In [1]: import numpy as np

In [2]: import numpy.linalg as la

In [3]: np.set_printoptions(precision=3, suppress=True, linewidth=140)

In [4]: data = np.array([[2, 2, 3],
   ...:     [2, 3, 2],
   ...:     [1, 1, 0],
   ...:     [1, 2, 3],
   ...:     [2, 1, 3],
   ...:     [1, 3, 3],
   ...:     [0, 2, 1],
   ...:     [3, 3, 3],
   ...:     [3, 3, 0]])

In [5]: data[7] = data[6]

In [6]: data
Out[6]: 
array([[2, 2, 3],
       [2, 3, 2],
       [1, 1, 0],
       [1, 2, 3],
       [2, 1, 3],
       [1, 3, 3],
       [0, 2, 1],
       [0, 2, 1],
       [3, 3, 0]])

In [7]: # row 7 repeats row 6

In [8]: other = np.c_[data[:, :1] @ np.array([[-2]]), np.array([0, 0, -1, 0, 2, 2, 2, 1, -5])]

In [9]: other
Out[9]: 
array([[-4,  0],
       [-4,  0],
       [-2, -1],
       [-2,  0],
       [-4,  2],
       [-2,  2],
       [ 0,  2],
       [ 0,  1],
       [-6, -5]])

In [10]: np.round(la.norm(other - data @ la.lstsq(data, other)[0], axis=0), 3) + 0
Out[10]: array([0.   , 2.827])

In [11]: np.count_nonzero(data)
Out[11]: np.int64(23)

In [12]: print(data.sum(axis=0))
[12 19 16]

In [13]: data.mean(axis=0)
Out[13]: array([1.333, 2.111, 1.778])

In [14]: np.round(la.norm(data), 3)
Out[14]: np.float64(10.536)

In [15]: np.unravel_index(np.abs(data).argmax(), data.shape)
Out[15]: (np.int64(0), np.int64(2))

In [16]: la.matrix_rank(data)
Out[16]: np.int64(3)

In [17]: data.sum(axis=1)
Out[17]: array([7, 7, 2, 6, 6, 7, 3, 3, 6])

In [18]: x = np.array([2, 3, -4])

In [19]: h = np.maximum(data @ x, 0)

In [20]: print(np.maximum(data @ x, 0) - np.maximum(-data @ x, 0))
[-2  5  5 -4 -5 -1  2  2 15]

In [21]: np.flatnonzero(h > 1e-9)
Out[21]: array([1, 2, 6, 7, 8])

In [22]: h
Out[22]: array([ 0,  5,  5,  0,  0,  0,  2,  2, 15])

In [23]: theta = np.radians(30)

In [24]: Rm = np.eye(3)

In [25]: Rm[0, 0] = Rm[2, 2] = np.cos(theta)

In [26]: Rm[0, 2], Rm[2, 0] = -np.sin(theta), np.sin(theta)

In [27]: Rm
Out[27]: 
array([[ 0.866,  0.   , -0.5  ],
       [ 0.   ,  1.   ,  0.   ],
       [ 0.5  ,  0.   ,  0.866]])

In [28]: other = data @ Rm.T

In [29]: print(np.allclose(data @ data.T, other @ other.T))
True

In [30]: np.abs(other - data).max(axis=0)
Out[30]: array([1.768, 0.   , 1.5  ])

In [31]: mat = np.loadtxt("sample17.csv", delimiter=",")

In [32]: print(mat)
[[ -6.164  -4.109   8.93   -2.042   2.117  -4.038  -5.03    4.736]
 [  0.134  -0.084  -2.863  -5.992   0.024   2.981  18.043 -12.085]
 [  3.019  -8.997  -2.91   -7.091  -1.022   5.967  10.084  -1.9  ]
 [  9.095  -6.833 -10.156  -2.876  -3.072   9.028   6.01   -0.115]]

In [33]: la.cond(mat) > 100
Out[33]: np.True_

In [34]: np.argsort(-la.norm(mat, axis=0).round(6), kind="stable")[:3]
Out[34]: array([6, 2, 7])

In [35]: la.matrix_rank(mat, rtol=0.1)
Out[35]: np.int64(3)

In [36]: other = mat / np.sqrt((mat ** 2).mean(axis=1, keepdims=True))

In [37]: la.norm(other, axis=1)
Out[37]: array([2.828, 2.828, 2.828, 2.828])

In [38]: la.matrix_rank(other) == la.matrix_rank(mat)
Out[38]: np.True_

In [39]: other = np.array([[1, 1, 2, 1, 2, 1, 0, 0, -1],
    ...:     [1, -1, 0, 1, 1, -2, 2, -1, 1],
    ...:     [1, 1, 2, 2, 2, -1, 2, -1, 2],
    ...:     [0, 2, -2, 0, 1, 1, 2, 0, -1],
    ...:     [0, -2, 0, 1, 0, -1, -1, 1, -1],
    ...:     [2, 1, 2, -2, -2, -2, 1, -2, 0],
    ...:     [0, 0, 0, -1, 0, 2, 2, -2, -1],
    ...:     [-1, 1, 1, -1, 0, -1, 2, 1, 2],
    ...:     [-1, 2, 2, 2, -1, 2, -1, 2, -2]])

In [40]: m1 = other + other.T

In [41]: m1
Out[41]: 
array([[ 2,  2,  3,  1,  2,  3,  0, -1, -2],
       [ 2, -2,  1,  3, -1, -1,  2,  0,  3],
       [ 3,  1,  4,  0,  2,  1,  2,  0,  4],
       [ 1,  3,  0,  0,  2, -1,  1, -1,  1],
       [ 2, -1,  2,  2,  0, -3, -1,  1, -2],
       [ 3, -1,  1, -1, -3, -4,  3, -3,  2],
       [ 0,  2,  2,  1, -1,  3,  4,  0, -2],
       [-1,  0,  0, -1,  1, -3,  0,  2,  4],
       [-2,  3,  4,  1, -2,  2, -2,  4, -4]])

In [42]: # symmetric

In [43]: print(np.all(la.eigvalsh(m1) > 0))
False

In [44]: x = np.array([3, -2, 3, -2, -2, -2, 2, -1, 2])

In [45]: print(m1 @ np.eye(9)[1])
[ 2. -2.  1.  3. -1. -1.  2.  0.  3.]

In [46]: m1 @ x
Out[46]: array([ -4,  21,  25,   0,   9,  43,   0,   9, -18])

In [47]: K = np.loadtxt("data.csv", delimiter=",")

In [48]: K
Out[48]: 
array([[3., 3., 2., 2., 1., 1., 3., 2.],
       [2., 1., 0., 0., 2., 2., 3., 2.],
       [1., 0., 2., 2., 1., 1., 3., 0.],
       [0., 2., 2., 3., 1., 1., 2., 2.],
       [2., 3., 1., 0., 3., 2., 3., 1.],
       [3., 3., 0., 1., 1., 2., 2., 3.],
       [0., 2., 2., 3., 1., 1., 2., 2.],
       [2., 1., 3., 3., 3., 0., 2., 3.],
       [3., 1., 2., 0., 3., 0., 2., 0.],
       [3., 2., 2., 3., 2., 2., 1., 3.],
       [0., 1., 0., 3., 0., 1., 2., 3.]])

In [49]: # rows 3 and 6 are equal

In [50]: other = np.c_[K[:, :1] @ np.array([[-3]]), np.array([5, 1, -5, 1, 5, -2, -2, -4, -3, 2, 2])]

In [51]: other
Out[51]: 
array([[-9.,  5.],
       [-6.,  1.],
       [-3., -5.],
       [ 0.,  1.],
       [-6.,  5.],
       [-9., -2.],
       [ 0., -2.],
       [-6., -4.],
       [-9., -3.],
       [-9.,  2.],
       [ 0.,  2.]])

In [52]: la.norm(la.qr(K)[0].T @ other, axis=0) ** 2 / ((other ** 2).sum(axis=0) + 1e-12)
Out[52]: array([1.   , 0.426])

In [53]: print(np.round(la.norm(other - K @ la.lstsq(K, other)[0], axis=0), 3) + 0)
[0.    8.228]

In [54]: la.matrix_rank(other)
Out[54]: np.int64(2)

In [55]: np.round(la.lstsq(K, other[:, 0])[0], 3) + 0
Out[55]: array([-3.,  0.,  0.,  0.,  0.,  0.,  0.,  0.])

In [56]: rng = np.random.default_rng(64874)

In [57]: A = rng.normal(size=(24, 5)) + 10 * np.array([0, 1, 1, 2, 1])

In [58]: A
Out[58]: 
array([[ 0.42 ,  9.383, 10.114, 20.384, 10.89 ],
       [-0.063, 10.092, 10.414, 19.197, 11.179],
       [-0.437,  9.359, 10.104, 20.475,  8.072],
       [-0.433, 11.311,  9.379, 20.723,  9.64 ],
       [ 0.8  , 11.368,  9.01 , 20.761, 10.326],
       [ 0.08 ,  9.619,  9.607, 22.02 , 11.013],
       [-1.274,  9.296,  9.091, 18.656,  9.922],
       [ 0.504, 11.177,  8.714, 21.863, 10.183],
       [ 1.695, 11.11 ,  9.361, 20.407,  9.556],
       [ 0.252,  9.428, 10.457, 20.116, 10.37 ],
       [-0.656,  9.325, 10.71 , 20.888, 11.513],
       [ 0.931, 10.122,  9.696, 20.736, 11.335],
       [-1.268,  9.616, 10.909, 19.051,  9.455],
       [ 0.879,  9.794,  8.66 , 20.526, 12.161],
       [ 1.228,  9.988, 10.724, 19.479,  9.807],
       [-0.482, 10.748, 11.624, 21.278, 10.273],
       [-1.524,  9.587,  9.237, 21.076,  9.571],
       [-1.039,  9.099,  9.122, 19.129, 11.259],
       [ 1.521,  9.896,  9.837, 19.57 ,  9.046],
       [ 0.308,  9.889,  9.311, 20.163,  9.571],
       [ 0.947, 11.831,  9.955, 19.27 ,  9.385],
       [-0.329,  9.918,  9.913, 19.215,  9.907],
       [-0.711, 10.593, 10.593, 20.367, 11.311],
       [-0.02 ,  9.878,  9.182, 19.484, 10.134]])

In [59]: left, sig, VT = la.svd(A)

In [60]: np.argmax(sig[:-1] / (sig[1:] + 1e-6)) + 1
Out[60]: np.int64(1)

In [61]: sig
Out[61]: array([130.755,   5.002,   4.319,   3.657,   2.837])

In [62]: other = left[:, :1] @ np.diag(sig[:1]) @ VT[:1]

In [63]: np.round(la.norm(A - other, 2), 3), np.round(sig[1], 3)
Out[63]: (np.float64(5.002), np.float64(5.002))

In [64]: theta = np.radians(90)

In [65]: Rm = np.eye(5)

In [66]: Rm[0, 0] = Rm[1, 1] = np.cos(theta)

In [67]: Rm[0, 1], Rm[1, 0] = -np.sin(theta), np.sin(theta)

In [68]: print(Rm.round(3) + 0)
[[ 0. -1.  0.  0.  0.]
 [ 1.  0.  0.  0.  0.]
 [ 0.  0.  1.  0.  0.]
 [ 0.  0.  0.  1.  0.]
 [ 0.  0.  0.  0.  1.]]

In [69]: other = A @ Rm.T

In [70]: print(np.round(la.det(Rm), 3), np.trace(Rm))
1.0 3.0

In [71]: np.allclose(A @ A.T, other @ other.T)
Out[71]: True

In [72]: lab = rng.permutation(5)

In [73]: other = A[:, lab] * rng.choice([-1, 1], 5)

In [74]: print(other)
[[ -9.383   0.42   20.384 -10.89   10.114]
 [-10.092  -0.063  19.197 -11.179  10.414]
 [ -9.359  -0.437  20.475  -8.072  10.104]
 [-11.311  -0.433  20.723  -9.64    9.379]
 [-11.368   0.8    20.761 -10.326   9.01 ]
 [ -9.619   0.08   22.02  -11.013   9.607]
 [ -9.296  -1.274  18.656  -9.922   9.091]
 [-11.177   0.504  21.863 -10.183   8.714]
 [-11.11    1.695  20.407  -9.556   9.361]
 [ -9.428   0.252  20.116 -10.37   10.457]
 [ -9.325  -0.656  20.888 -11.513  10.71 ]
 [-10.122   0.931  20.736 -11.335   9.696]
 [ -9.616  -1.268  19.051  -9.455  10.909]
 [ -9.794   0.879  20.526 -12.161   8.66 ]
 [ -9.988   1.228  19.479  -9.807  10.724]
 [-10.748  -0.482  21.278 -10.273  11.624]
 [ -9.587  -1.524  21.076  -9.571   9.237]
 [ -9.099  -1.039  19.129 -11.259   9.122]
 [ -9.896   1.521  19.57   -9.046   9.837]
 [ -9.889   0.308  20.163  -9.571   9.311]
 [-11.831   0.947  19.27   -9.385   9.955]
 [ -9.918  -0.329  19.215  -9.907   9.913]
 [-10.593  -0.711  20.367 -11.311  10.593]
 [ -9.878  -0.02   19.484 -10.134   9.182]]

In [75]: left, _, VT = la.svd(A.T @ other)

In [76]: np.round(left @ VT, 3) + 0
Out[76]: 
array([[ 0.,  1.,  0.,  0.,  0.],
       [-1.,  0.,  0.,  0.,  0.],
       [ 0.,  0.,  0.,  0.,  1.],
       [ 0.,  0.,  1.,  0.,  0.],
       [ 0.,  0.,  0., -1.,  0.]])

In [77]: round(la.norm(A, 2), 3)
Out[77]: np.float64(130.755)

In [78]: round(la.norm(A[4] - A[13]), 3)
Out[78]: np.float64(2.455)

In [79]: np.round(A[4] @ A[13], 3)
Out[79]: np.float64(741.773)

In [80]: la.norm(A, axis=0)
Out[80]: array([ 4.331, 49.623, 48.255, 99.061, 50.391])

In [81]: J = np.array([[0.6, 0.2, 1.1, -0.1],
    ...:     [-0.4, -1.1, -0.3, -0.1],
    ...:     [0.9, 0.0, 2.3, -1.0],
    ...:     [3.3, 2.3, -0.1, 0.6]])

In [82]: print(J)
[[ 0.6  0.2  1.1 -0.1]
 [-0.4 -1.1 -0.3 -0.1]
 [ 0.9  0.   2.3 -1. ]
 [ 3.3  2.3 -0.1  0.6]]

In [83]: x = np.array([-3, -3, -2, -3])

In [84]: rhs = J @ x

In [85]: coef, lr = np.zeros(4), 1 / la.norm(J, 2) ** 2

In [86]: for i in range(20):
    ...:     coef -= lr * J.T @ (J @ coef - rhs)
    ...:     if i % 5 == 0: print(i, round(la.norm(J @ coef - rhs), 3))
    ...: 
0 1.134
5 1.039
10 0.965
15 0.902

In [87]: round(la.cond(J), 3)
Out[87]: np.float64(15.695)

In [88]: print(coef)
[-3.456 -2.987 -0.92  -0.609]

In [89]: C2 = J.T @ J

In [90]: print(la.eigvalsh(C2)[::-1])
[18.528  7.633  0.504  0.075]

In [91]: C2
Out[91]: 
array([[12.22,  8.15,  2.52,  1.06],
       [ 8.15,  6.54,  0.32,  1.47],
       [ 2.52,  0.32,  6.6 , -2.44],
       [ 1.06,  1.47, -2.44,  1.38]])

In [92]: (J @ J.T).shape
Out[92]: (4, 4)

In [93]: np.diag(C2)
Out[93]: array([12.22,  6.54,  6.6 ,  1.38])

In [94]: np.trace(C2), round((J ** 2).sum(), 3)
Out[94]: (np.float64(26.74), np.float64(26.74))

In [95]: la.matrix_rank(C2)
Out[95]: np.int64(4)

In [96]: other = np.array([[-1.1, -0.5], [0.7, 0.2], [1.8, 1.7], [-0.7, -0.1]])

In [97]: C = np.array([[-0.4, -1.4, -0.2, 1.1, 0.9, 2.8, 0.4, -0.1, -0.5],
    ...:     [-1.3, -1.0, 1.5, 1.2, -0.3, -1.0, 0.9, 0.9, -0.2]])

In [98]: W0 = other @ C

In [99]: W0
Out[99]: 
array([[ 1.09,  2.04, -0.53, -1.81, -0.84, -2.58, -0.89, -0.34,  0.65],
       [-0.54, -1.18,  0.16,  1.01,  0.57,  1.76,  0.46,  0.11, -0.39],
       [-2.93, -4.22,  2.19,  4.02,  1.11,  3.34,  2.25,  1.35, -1.24],
       [ 0.41,  1.08, -0.01, -0.89, -0.6 , -1.86, -0.37, -0.02,  0.37]])

In [100]: other = W0 / np.sqrt((W0 ** 2).mean(axis=1, keepdims=True))

In [101]: la.matrix_rank(other) == la.matrix_rank(W0)
Out[101]: np.True_

In [102]: other = np.array([[-2, 1, -1],
     ...:     [1, 0, -2],
     ...:     [0, 1, -1],
     ...:     [-1, -1, -2],
     ...:     [0, 2, 1],
     ...:     [2, -2, 2],
     ...:     [-2, 2, 1],
     ...:     [2, -2, 0],
     ...:     [2, 2, -1]])

In [103]: np.einsum("ij->j", W0)
Out[103]: array([-1.97, -2.28,  1.81,  2.33,  0.24,  0.66,  1.45,  1.1 , -0.61])

In [104]: print(W0 @ other)
[[-1.09  6.05 -8.56]
 [ 0.93 -3.85  5.66]
 [ 0.02 -9.9  12.42]
 [-1.13  3.85 -5.84]]

In [105]: np.einsum("ik,kj->ji", W0, other)
Out[105]: 
array([[-1.09,  0.93,  0.02, -1.13],
       [ 6.05, -3.85, -9.9 ,  3.85],
       [-8.56,  5.66, 12.42, -5.84]])

In [106]: np.vstack([W0, other.T]).shape
Out[106]: (7, 9)

In [107]: np.einsum("ij,ij->i", W0, W0)
Out[107]: array([17.599,  6.528, 68.16 ,  6.22 ])
